$ python3 -q
>>> import numpy as np
>>> import numpy.linalg as la
>>> np.set_printoptions(precision=3, suppress=True, linewidth=200)
>>> def rd(a):
...     return np.round(a, 3) + 0
... 
>>> m1 = np.load("a.npy")
>>> rd(m1)
array([[ 0.408, -0.118, -0.434, -0.039, -0.355, -0.276, -0.592, -0.276],
       [-0.118,  0.976, -0.087, -0.008, -0.071, -0.055, -0.118, -0.055],
       [-0.434, -0.087,  0.682, -0.029, -0.261, -0.203, -0.434, -0.203],
       [-0.039, -0.008, -0.029,  0.997, -0.024, -0.018, -0.039, -0.018],
       [-0.355, -0.071, -0.261, -0.024,  0.787, -0.166, -0.355, -0.166],
       [-0.276, -0.055, -0.203, -0.018, -0.166,  0.871, -0.276, -0.129],
       [-0.592, -0.118, -0.434, -0.039, -0.355, -0.276,  0.408, -0.276],
       [-0.276, -0.055, -0.203, -0.018, -0.166, -0.129, -0.276,  0.871]])
>>> vals, V = la.eigh(m1)
>>> rd(V @ np.diag(vals) @ V.T)
array([[ 0.408, -0.118, -0.434, -0.039, -0.355, -0.276, -0.592, -0.276],
       [-0.118,  0.976, -0.087, -0.008, -0.071, -0.055, -0.118, -0.055],
       [-0.434, -0.087,  0.682, -0.029, -0.261, -0.203, -0.434, -0.203],
       [-0.039, -0.008, -0.029,  0.997, -0.024, -0.018, -0.039, -0.018],
       [-0.355, -0.071, -0.261, -0.024,  0.787, -0.166, -0.355, -0.166],
       [-0.276, -0.055, -0.203, -0.018, -0.166,  0.871, -0.276, -0.129],
       [-0.592, -0.118, -0.434, -0.039, -0.355, -0.276,  0.408, -0.276],
       [-0.276, -0.055, -0.203, -0.018, -0.166, -0.129, -0.276,  0.871]])
>>> rd(vals.sum()), np.trace(m1)
(np.float64(6.0), np.float64(6.0))
>>> np.unique(vals.round(6) + 0, return_counts=True)[1]
array([1, 7])
>>> rd(la.eigvalsh(m1 @ m1))
array([1., 1., 1., 1., 1., 1., 1., 1.])
>>> rd(la.svd(m1, compute_uv=False))
array([1., 1., 1., 1., 1., 1., 1., 1.])
>>> rd(V.T @ m1 @ V)
array([[-1.,  0.,  0.,  0.,  0.,  0.,  0.,  0.],
       [ 0.,  1.,  0.,  0.,  0.,  0.,  0.,  0.],
       [ 0.,  0.,  1.,  0.,  0.,  0.,  0.,  0.],
       [ 0.,  0.,  0.,  1.,  0.,  0.,  0.,  0.],
       [ 0.,  0.,  0.,  0.,  1.,  0.,  0.,  0.],
       [ 0.,  0.,  0.,  0.,  0.,  1.,  0.,  0.],
       [ 0.,  0.,  0.,  0.,  0.,  0.,  1.,  0.],
       [ 0.,  0.,  0.,  0.,  0.,  0.,  0.,  1.]])
>>> rd(vals)
array([-1.,  1.,  1.,  1.,  1.,  1.,  1.,  1.])
>>> rd(la.eigvalsh(m1 + 5 * np.eye(8)))
array([4., 6., 6., 6., 6., 6., 6., 6.])
